In [1]: import numpy as np

In [2]: import numpy.linalg as la

In [3]: np.set_printoptions(precision=3, suppress=True, linewidth=120, legacy="1.25")

In [4]: rd = lambda a: np.round(a, 3) + 0

In [5]: arr = np.load("x.npy")

In [6]: rd(arr)
Out[6]: 
array([[-0.535, -0.283,  0.264,  0.536, -0.526],
       [ 0.059, -0.652, -0.745, -0.04 , -0.124],
       [-0.059,  0.29 , -0.103, -0.588, -0.746],
       [-0.832,  0.023, -0.131, -0.374,  0.387],
       [-0.119,  0.641, -0.59 ,  0.476, -0.035]])

In [7]: rng = np.random.default_rng(71234)

In [8]: labels = rng.permutation(5)

In [9]: labels
Out[9]: array([2, 1, 4, 3, 0])

In [10]: B = arr[labels][:, labels]

In [11]: rd(np.diag(B))
Out[11]: array([-0.103, -0.652, -0.035, -0.374, -0.535])

In [12]: rd(la.det(B)), rd(la.det(arr[labels]))
Out[12]: (1.0, 1.0)

In [13]: rd(B)
Out[13]: 
array([[-0.103,  0.29 , -0.746, -0.588, -0.059],
       [-0.745, -0.652, -0.124, -0.04 ,  0.059],
       [-0.59 ,  0.641, -0.035,  0.476, -0.119],
       [-0.131,  0.023,  0.387, -0.374, -0.832],
       [ 0.264, -0.283, -0.526,  0.536, -0.535]])

In [14]: rd(np.sort(np.abs(la.eigvals(B))))
Out[14]: array([1., 1., 1., 1., 1.])

In [15]: f = np.array([3, 2, 3, 3, 5])

In [16]: B = arr + np.outer(f, np.eye(5)[3])

In [17]: rd(B)
Out[17]: 
array([[-0.535, -0.283,  0.264,  3.536, -0.526],
       [ 0.059, -0.652, -0.745,  1.96 , -0.124],
       [-0.059,  0.29 , -0.103,  2.412, -0.746],
       [-0.832,  0.023, -0.131,  2.626,  0.387],
       [-0.119,  0.641, -0.59 ,  5.476, -0.035]])

In [18]: la.matrix_rank(la.inv(B) - la.inv(arr), tol=1e-8)
Out[18]: 1

In [19]: la.matrix_rank(B - arr)
Out[19]: 1
